$ ipython --no-banner

In [1]: import numpy as np

In [2]: np.set_printoptions(precision=2, suppress=True, linewidth=140, floatmode="fixed")

In [3]: def rd(a):
   ...:     return np.round(a, 2) + 0
   ...: 

In [4]: out = np.array([[0, 0, 3, -3, 3, 1, -2, -2, 1, -3, -2, -3, -2],
   ...:     [3, 1, 3, 1, 0, 3, 2, 1, -3, 2, -1, 3, 0],
   ...:     [1, 2, -2, 1, -2, 3, -3, -2, -1, -1, 2, 0, -1],
   ...:     [-3, -2, -3, 2, -1, 0, 3, -1, -1, -1, -1, 0, 1],
   ...:     [2, -1, -3, 1, -1, 1, 0, 0, 0, -3, 2, 0, 0],
   ...:     [3, 3, -3, -2, -1, 3, -3, 3, 2, -2, -2, -2, 2],
   ...:     [2, 3, 2, 0, -3, 0, 3, -1, 1, -2, 1, -2, 1],
   ...:     [-1, 3, 1, -2, -2, -3, 3, 0, 0, -2, 3, 2, 3],
   ...:     [-1, -2, 2, -2, -1, 3, 2, 0, 0, 2, 2, 3, -2],
   ...:     [2, -1, 0, 3, 0, -2, 3, 0, 3, -2, 2, 1, -2],
   ...:     [-1, -3, 1, 2, -3, 1, 0, 3, 1, 2, 1, -2, 0],
   ...:     [2, 2, 3, 1, -1, 3, -3, 2, 2, -3, -2, -3, 2],
   ...:     [0, -1, -3, -1, 2, 2, 2, -3, 3, 0, -3, 1, -1]])

In [5]: J = out + out.T

In [6]: J
Out[6]: 
array([[ 0,  3,  4, -6,  5,  4,  0, -3,  0, -1, -3, -1, -2],
       [ 3,  2,  5, -1, -1,  6,  5,  4, -5,  1, -4,  5, -1],
       [ 4,  5, -4, -2, -5,  0, -1, -1,  1, -1,  3,  3, -4],
       [-6, -1, -2,  4,  0, -2,  3, -3, -3,  2,  1,  1,  0],
       [ 5, -1, -5,  0, -2,  0, -3, -2, -1, -3, -1, -1,  2],
       [ 4,  6,  0, -2,  0,  6, -3,  0,  5, -4, -1,  1,  4],
       [ 0,  5, -1,  3, -3, -3,  6,  2,  3,  1,  1, -5,  3],
       [-3,  4, -1, -3, -2,  0,  2,  0,  0, -2,  6,  4,  0],
       [ 0, -5,  1, -3, -1,  5,  3,  0,  0,  5,  3,  5,  1],
       [-1,  1, -1,  2, -3, -4,  1, -2,  5, -4,  4, -2, -2],
       [-3, -4,  3,  1, -1, -1,  1,  6,  3,  4,  2, -4, -3],
       [-1,  5,  3,  1, -1,  1, -5,  4,  5, -2, -4, -6,  3],
       [-2, -1, -4,  0,  2,  4,  3,  0,  1, -2, -3,  3, -2]])

In [7]: f = np.array([5, 4, -8, -4, -8, 6, -4, -3, -8, -5, 4, -7, 2])

In [8]: out = J + np.outer(f, np.eye(13)[0])

In [9]: rd(np.linalg.det(out) / np.linalg.det(J)), rd(1 + np.linalg.solve(J, f)[0])
Out[9]: (np.float64(2.87), np.float64(2.87))

In [10]: np.linalg.matrix_rank(out - J)
Out[10]: np.int64(1)

In [11]: evals, vecs = np.linalg.eigh(J)

In [12]: x0 = np.array([1, -2, 2, 3, 0, 1, 2, 1, 0, -2, -1, -2, 3])

In [13]: rd(x0 @ J @ x0 / (x0 @ x0)), rd(evals[0]), rd(evals[-1])
Out[13]: (np.float64(-4.05), np.float64(-19.42), np.float64(18.95))

In [14]: np.abs(J).sum(axis=1).max(), rd(np.abs(evals).max())
Out[14]: (np.int64(43), np.float64(19.42))

In [15]: np.all(np.linalg.eigvalsh(J) > 0)
Out[15]: np.False_

In [16]: M = np.load("block4.npy")

In [17]: M
Out[17]: 
array([[0.50, 0.00, 0.00, 0.00, 0.50],
       [0.00, 0.50, 0.25, 0.25, 0.00],
       [0.00, 0.00, 0.50, 0.00, 0.50],
       [0.00, 0.00, 0.00, 1.00, 0.00],
       [0.00, 0.50, 0.00, 0.00, 0.50]])

In [18]: proj = np.triu(np.array([[2, -3, 1, -3, -9],
    ...:     [8, -7, -9, -6, -3],
    ...:     [-6, 5, -5, -1, 6],
    ...:     [7, 9, -6, 8, 6],
    ...:     [-4, -8, 1, -6, -7]]), 1) + np.eye(5)

In [19]: out = proj @ M @ np.linalg.inv(proj)

In [20]: rd(np.poly(out))
Out[20]: array([ 1.00, -3.00,  3.50, -2.06,  0.66, -0.09])

In [21]: rd(np.linalg.det(out))
Out[21]: np.float64(0.09)

In [22]: np.linalg.matrix_rank(out)
Out[22]: np.int64(5)

In [23]: m1 = np.load("layer2.npy")

In [24]: m1
Out[24]: 
array([[0, 0, 0, 0, 7, 0, 0, 0],
       [0, 0, 0, 0, 1, 0, 0, 5],
       [0, 0, 0, 9, 0, 0, 0, 2],
       [0, 0, 0, 0, 0, 0, 0, 0],
       [6, 1, 0, 9, 8, 0, 0, 0],
       [0, 0, 0, 0, 0, 0, 0, 0],
       [0, 0, 0, 8, 0, 0, 0, 0],
       [5, 0, 0, 2, 0, 0, 0, 0],
       [0, 5, 0, 8, 5, 0, 0, 7],
       [0, 0, 0, 5, 0, 0, 0, 2],
       [0, 0, 0, 0, 0, 0, 5, 0],
       [0, 0, 0, 0, 0, 2, 4, 6],
       [0, 0, 0, 0, 0, 0, 0, 0]])

In [25]: np.argsort(-np.linalg.norm(m1, axis=0).round(6), kind="stable")[:3]
Out[25]: array([3, 4, 7])

In [26]: np.linalg.cond(m1) > 100
Out[26]: np.True_

In [27]: rd(np.linalg.norm(m1, 2) / np.linalg.norm(m1))
Out[27]: np.float64(0.78)

In [28]: U, sigma, vt = np.linalg.svd(m1)

In [29]: rd(sigma)
Out[29]: array([20.73, 10.52,  9.45,  6.48,  5.05,  3.10,  1.15,  0.00])

In [30]: out = U[:, :7] @ np.diag(sigma[:7]) @ vt[:7]

In [31]: rd(np.linalg.norm(m1 - out) / np.linalg.norm(m1))
Out[31]: np.float64(0.0)

In [32]: rd(np.linalg.norm(m1 - out, 2)), rd(sigma[7])
Out[32]: (np.float64(0.0), np.float64(0.0))

In [33]: data = np.load("run3.npy")

In [34]: data
Out[34]: 
array([[ 9, 11,  3,  6, 15,  0, 11, 21, 13],
       [16, 18,  5, 11, 12, 15,  9,  0,  0],
       [ 0,  0,  0,  0,  0,  1,  0,  0,  0],
       [24, 26,  9, 15, 21, 17, 17,  0,  0],
       [12, 11,  5, 10,  4,  7,  8, 12, 21],
       [ 9, 11,  3,  6, 15,  0, 11, 21, 13],
       [ 9,  8,  3,  9,  0, 11,  2,  0, 13],
       [ 0,  0,  0,  0,  0,  0,  0,  0,  0],
       [ 3,  5,  0,  4,  1,  7,  0,  0,  0],
       [ 0,  0,  0,  0,  0,  0,  0,  0,  0],
       [ 0,  0,  0,  2,  0,  3,  0,  0, 15],
       [ 0,  0,  0,  0,  0,  0,  0,  0,  7],
       [14, 16,  5,  9, 17,  5, 13, 14,  8],
       [ 0,  0,  0,  0,  0,  0,  0,  0,  0],
       [ 0,  0,  0,  0,  0,  0,  0,  0,  4],
       [ 4,  3,  1,  6,  0,  5,  0,  4, 18],
       [ 0,  0,  0,  0,  0,  0,  0,  4, 12],
       [ 9,  8,  3,  9,  0, 11,  2,  0, 13],
       [ 0,  2,  0,  3,  0, 11,  0,  0,  0]])

In [35]: dist = np.linalg.norm(data[:, None] - data[None], axis=-1)

In [36]: dist.mean(axis=1).argmax()
Out[36]: np.int64(3)

In [37]: rd(np.linalg.norm(data, axis=1))
Out[37]: array([34.68, 34.29,  1.00, 50.76, 33.23, 34.68, 23.00,  0.00, 10.00,  0.00, 15.43,  7.00, 36.07,  0.00,  4.00, 20.66, 12.65, 23.00, 11.58])

In [38]: G = data.T @ data

In [39]: G
Out[39]: 
array([[1521, 1637,  538, 1088, 1255, 1041, 1064,  734,  904],
       [1637, 1785,  576, 1162, 1413, 1117, 1174,  830,  907],
       [ 538,  576,  193,  381,  444,  359,  381,  260,  319],
       [1088, 1162,  381,  826,  824,  830,  719,  522,  810],
       [1255, 1413,  444,  824, 1341,  657, 1048,  916,  610],
       [1041, 1117,  359,  830,  657, 1035,  589,  174,  608],
       [1064, 1174,  381,  719, 1048,  589,  853,  740,  610],
       [ 734,  830,  260,  522,  916,  174,  740, 1254, 1030],
       [ 904,  907,  319,  810,  610,  608,  610, 1030, 1939]])

In [40]: (data @ data.T).shape
Out[40]: (19, 19)

In [41]: np.trace(G), (data ** 2).sum()
Out[41]: (np.int64(10747), np.int64(10747))

In [42]: rd(np.linalg.svd(data, compute_uv=False) ** 2)
Out[42]: array([7998.78, 1571.78, 1026.58,   93.48,   44.01,    8.82,    2.79,    0.71,    0.04])

In [43]: np.linalg.matrix_rank(G)
Out[43]: np.int64(9)

In [44]: O, R = np.linalg.qr(data)

In [45]: rd(O.T @ O)
Out[45]: 
array([[1.00, 0.00, 0.00, 0.00, 0.00, 0.00, 0.00, 0.00, 0.00],
       [0.00, 1.00, 0.00, 0.00, 0.00, 0.00, 0.00, 0.00, 0.00],
       [0.00, 0.00, 1.00, 0.00, 0.00, 0.00, 0.00, 0.00, 0.00],
       [0.00, 0.00, 0.00, 1.00, 0.00, 0.00, 0.00, 0.00, 0.00],
       [0.00, 0.00, 0.00, 0.00, 1.00, 0.00, 0.00, 0.00, 0.00],
       [0.00, 0.00, 0.00, 0.00, 0.00, 1.00, 0.00, 0.00, 0.00],
       [0.00, 0.00, 0.00, 0.00, 0.00, 0.00, 1.00, 0.00, 0.00],
       [0.00, 0.00, 0.00, 0.00, 0.00, 0.00, 0.00, 1.00, 0.00],
       [0.00, 0.00, 0.00, 0.00, 0.00, 0.00, 0.00, 0.00, 1.00]])

In [46]: np.trace(O @ O.T)
Out[46]: np.float64(9.0)

In [47]: O.shape, R.shape
Out[47]: ((19, 9), (9, 9))

In [48]: rd(np.abs(np.diag(R)))
Out[48]: array([39.00,  4.81,  1.52,  5.77,  8.86,  6.23,  0.83,  5.49, 14.98])

In [49]: F = np.load("test9.npy")

In [50]: rd(F)
Out[50]: 
array([[-12.38,  -8.37,   1.60,   9.13,  10.10,  -0.55,   1.54, -11.11,  -7.84,   3.13, -11.86,   4.70,  12.84],
       [  2.71,   2.70,  -5.98,  -0.65,  -5.35,  -0.31,   8.14,   5.27,   7.69,   0.01,   5.38,  -3.19,   0.13],
       [ -6.77,   2.92,  14.33,  -7.83,  -7.71, -10.17,   6.27,  -0.29,  -0.11,  12.30,  12.92,   5.64,   5.91],
       [  4.70,  -1.39,   2.93,   8.37,   6.34,  -1.55,  -7.38,  -3.54, -12.26,  -6.94,  -8.03,   7.40,  -2.76],
       [  8.29,   0.49,  -3.00,   7.44,   3.44,   0.53,  -4.39,   0.69,  -6.45,  -8.93,  -5.70,   3.46,  -5.22],
       [ -0.78,   0.60,   3.60,   0.76,  -1.18,  -3.72,   2.20,  -0.49,  -2.16,   1.84,   2.11,   3.44,   2.02],
       [  8.77,   3.69,  -4.14,   1.84,  -3.26,  -0.49,   1.44,   5.45,   1.43,  -5.40,   2.62,   0.03,  -5.56],
       [  6.40,   3.03,  -0.37,   1.37,  -2.60,  -2.08,   0.59,   3.51,  -0.93,  -3.34,   2.66,   2.01,  -3.92],
       [  1.36,  -2.11,   2.47,   7.32,   5.67,  -1.59,  -4.37,  -4.06,  -9.73,  -4.14,  -7.02,   6.16,   0.30],
       [  3.57,  -0.34,   0.00,   5.60,   2.81,  -1.08,  -2.22,  -1.00,  -5.83,  -4.50,  -3.99,   3.96,  -1.38],
       [ -4.77,  -1.93,   5.10,   2.60,   1.95,  -3.78,   1.50,  -4.10,  -4.87,   3.16,  -1.33,   4.82,   5.44],
       [-10.02,  -1.59,   4.39,  -1.78,  -2.20,  -4.56,   8.82,  -2.89,   2.47,   9.45,   4.24,   1.54,  10.23],
       [  2.02,   2.83,   2.61,  -1.39,  -4.34,  -3.93,   3.46,   2.66,   0.75,   1.52,   5.76,   2.09,  -0.40],
       [-10.34,  -1.53,  -3.31,  -2.12,  -4.07,  -1.56,  14.44,  -0.22,  10.15,   9.37,   5.19,  -3.79,  11.54],
       [ 11.11,   6.09,  -0.32,  -0.94,  -6.09,  -2.78,   0.33,   7.26,   0.74,  -4.67,   6.80,   1.52,  -8.21],
       [ -2.56,  -2.41,  -1.93,   5.07,   2.95,  -0.35,   2.72,  -2.63,  -1.89,  -0.42,  -4.09,   1.62,   4.41],
       [ -2.00,  -1.13,  -3.93,   3.10,   0.21,  -0.08,   5.63,  -0.25,   2.27,   0.47,  -1.00,  -0.60,   4.15],
       [  0.91,   3.14,  -4.38,  -2.76,  -7.09,  -1.48,   9.99,   5.52,   9.23,   2.71,   8.04,  -3.38,   1.52],
       [  4.69,   2.56,  -1.75,   1.02,  -2.96,  -1.60,   2.72,   3.48,   1.20,  -2.12,   2.98,   0.70,  -2.20],
       [  7.13,   8.16,  -5.05,  -7.63, -13.92,  -2.58,  11.87,  12.08,  14.38,   2.17,  16.21,  -5.40,  -4.06],
       [  5.82,   3.79,   6.49,  -0.46,  -3.21,  -5.30,  -1.95,   2.33,  -4.94,  -1.24,   4.78,   5.62,  -4.34],
       [ -0.89,   0.46, -11.67,   0.94,  -4.01,   2.44,  12.27,   4.42,  11.90,   0.77,   2.85,  -6.67,   4.15],
       [ -2.70,  -1.71,   0.82,   3.68,   1.94,  -1.82,   2.27,  -2.57,  -2.71,   0.82,  -2.27,   2.76,   4.15],
       [  7.48,   5.30,  -4.67,  -2.08,  -7.59,  -1.28,   6.18,   7.98,   7.08,  -1.89,   8.15,  -2.40,  -4.36],
       [ -0.94,  -1.57,   2.02,   4.67,   2.98,  -2.07,  -0.37,  -2.94,  -5.48,  -0.88,  -3.50,   4.27,   2.41],
       [ 10.41,   3.25,  -9.36,   3.82,  -2.35,   2.09,   2.20,   6.43,   3.46,  -8.15,   0.35,  -2.27,  -6.32],
       [  3.59,   3.99,   3.89,  -2.41,  -5.54,  -4.73,   2.78,   3.68,   0.45,   1.34,   7.43,   2.64,  -2.00],
       [ -6.42,  -2.49,  -3.08,   2.47,   0.47,  -0.52,   7.92,  -1.99,   3.32,   3.73,  -0.86,  -0.90,   8.01],
       [ -1.48,   1.75,   5.09,  -1.88,  -3.76,  -5.00,   4.07,   0.67,  -0.12,   4.22,   5.74,   3.06,   2.42],
       [ -1.60,  -1.54,  11.40,   4.15,   4.39,  -5.94,  -5.80,  -5.97, -13.44,   0.51,  -3.48,  10.19,   1.75],
       [ 10.70,   1.54,  -6.84,   7.22,   1.97,   1.97,  -2.85,   3.19,  -3.16, -10.54,  -4.72,   1.10,  -6.88],
       [ -1.22,  -3.54,  -6.41,   8.14,   5.30,   2.22,   2.11,  -2.83,  -1.82,  -3.69,  -8.04,   0.30,   3.83],
       [ -0.06,  -1.23,   9.53,   4.67,   4.33,  -5.08,  -5.83,  -5.06, -12.70,  -0.94,  -3.86,   9.39,   0.61],
       [  5.89,   3.81,   2.76,  -0.43,  -3.93,  -3.80,   0.47,   3.58,  -1.51,  -1.56,   4.99,   3.15,  -3.91],
       [-10.11,  -6.25,  -2.45,   6.81,   6.22,   0.42,   5.29,  -7.04,  -1.73,   3.06,  -7.83,   1.15,  11.31],
       [  4.37,   4.96,  -2.53,  -3.67,  -8.40,  -2.51,   7.85,   7.09,   7.80,   1.30,   9.82,  -2.15,  -1.86],
       [ -5.94,  -2.60,   7.05,   3.02,   3.04,  -4.43,   0.40,  -5.57,  -6.93,   3.72,  -2.26,   6.18,   6.23],
       [ -5.75,   0.36,  14.35,  -2.35,  -1.66,  -8.76,   0.54,  -3.92,  -7.14,   7.84,   5.11,   8.45,   5.04],
       [  3.57,   5.07,  -2.88,  -4.45,  -9.21,  -2.56,   9.24,   7.44,   9.28,   2.33,  10.84,  -2.86,  -1.10],
       [  5.72,  -0.16,  -3.60,   6.81,   3.07,   0.64,  -2.07,   0.24,  -4.49,  -6.93,  -5.16,   2.42,  -2.83],
       [  6.80,   2.61,  -6.52,   2.44,  -2.69,   0.65,   3.47,   4.94,   3.38,  -4.75,   1.58,  -1.52,  -3.46],
       [  7.62,  -0.31,  -6.64,   8.45,   3.97,   2.26,  -2.58,   0.87,  -4.13,  -9.46,  -7.03,   1.44,  -4.12],
       [  4.38,   2.60,  -6.32,   0.74,  -4.14,   0.16,   6.19,   5.08,   5.88,  -2.03,   3.65,  -2.52,  -1.32],
       [ -5.36,  -0.43,   3.74,  -0.60,  -1.85,  -4.06,   5.75,  -1.52,   0.50,   5.67,   3.33,   2.28,   6.12]])

In [51]: G = np.cov(F, rowvar=False)

In [52]: G.shape
Out[52]: (13, 13)

In [53]: np.argsort(-F.std(axis=0).round(6), kind="stable")
Out[53]: array([ 8, 10,  0,  2, 12,  9,  6,  4,  7,  3, 11,  1,  5])

In [54]: rd(F.std(axis=0))
Out[54]: array([6.08, 3.24, 5.87, 4.24, 4.96, 2.75, 5.02, 4.74, 6.47, 5.04, 6.20, 3.81, 5.21])

In [55]: rd(np.linalg.eigvalsh(G)[::-1])
Out[55]: array([165.80, 108.21,  60.77,   0.00,   0.00,   0.00,   0.00,   0.00,   0.00,   0.00,   0.00,   0.00,   0.00])

In [56]: rd(np.median(F, axis=0))
Out[56]: array([ 1.69,  0.47, -1.06,  1.60, -2.03, -1.59,  2.24,  0.46, -0.53,  0.24,  2.37,  1.82,  0.22])
